$ python3 -q
>>> import numpy as np
>>> np.set_printoptions(suppress=True, linewidth=100)
>>> def tidy(a):
...     return np.round(a, 3) + 0
... 
>>> out = np.array([[-2, 1], [0, 1], [1, 0]])
>>> K = np.block([[np.zeros((3, 3)), out], [out.T, np.zeros((2, 2))]])
>>> print(K)
[[ 0.  0.  0. -2.  1.]
 [ 0.  0.  0.  0.  1.]
 [ 0.  0.  0.  1.  0.]
 [-2.  0.  1.  0.  0.]
 [ 1.  1.  0.  0.  0.]]
>>> def softmax(z):
...     e = np.exp(z - z.max(axis=-1, keepdims=True))
...     return e / e.sum(axis=-1, keepdims=True)
... 
>>> tidy(softmax(K).sum(axis=1))
array([1., 1., 1., 1., 1.])
>>> tidy(softmax(K[1]))
array([0.149, 0.149, 0.149, 0.149, 0.405])
>>> S = K @ K.T / np.sqrt(5)
>>> tidy(softmax(S + np.triu(np.full(S.shape, -np.inf), 1)))
array([[1.   , 0.   , 0.   , 0.   , 0.   ],
       [0.5  , 0.5  , 0.   , 0.   , 0.   ],
       [0.138, 0.336, 0.526, 0.   , 0.   ],
       [0.081, 0.081, 0.081, 0.757, 0.   ],
       [0.171, 0.171, 0.171, 0.07 , 0.418]])
>>> W = np.array([[8, 2, 7], [8, 9, 8], [4, 3, 0], [6, 3, 1], [7, 6, 6]])
>>> beta = np.array([2, 0, 0])
>>> act = np.maximum(K @ W + beta, 0)
>>> (act > 0).astype(int)
array([[0, 0, 1],
       [1, 1, 1],
       [1, 1, 1],
       [0, 0, 0],
       [1, 1, 1]])
>>> W2 = np.array([[1, 1, 2], [1, 2, 1], [2, 0, 2]])
>>> W @ W2
array([[24, 12, 32],
       [33, 26, 41],
       [ 7, 10, 11],
       [11, 12, 17],
       [25, 19, 32]])
>>> np.linalg.cond(K) > 100
np.True_
>>> m1 = np.load("run10.npy")
>>> print(m1)
[[2 0 0 0]
 [5 9 0 0]
 [3 1 2 0]
 [9 3 3 1]]
>>> Uu, sv, vt = np.linalg.svd(m1, full_matrices=False)
>>> (sv > 1e-8).sum()
np.int64(4)
>>> tidy(np.abs(vt[0]))
array([0.765, 0.615, 0.184, 0.05 ])
>>> tidy(np.cumsum(sv ** 2) / np.sum(sv ** 2))
array([0.838, 0.993, 0.999, 1.   ])
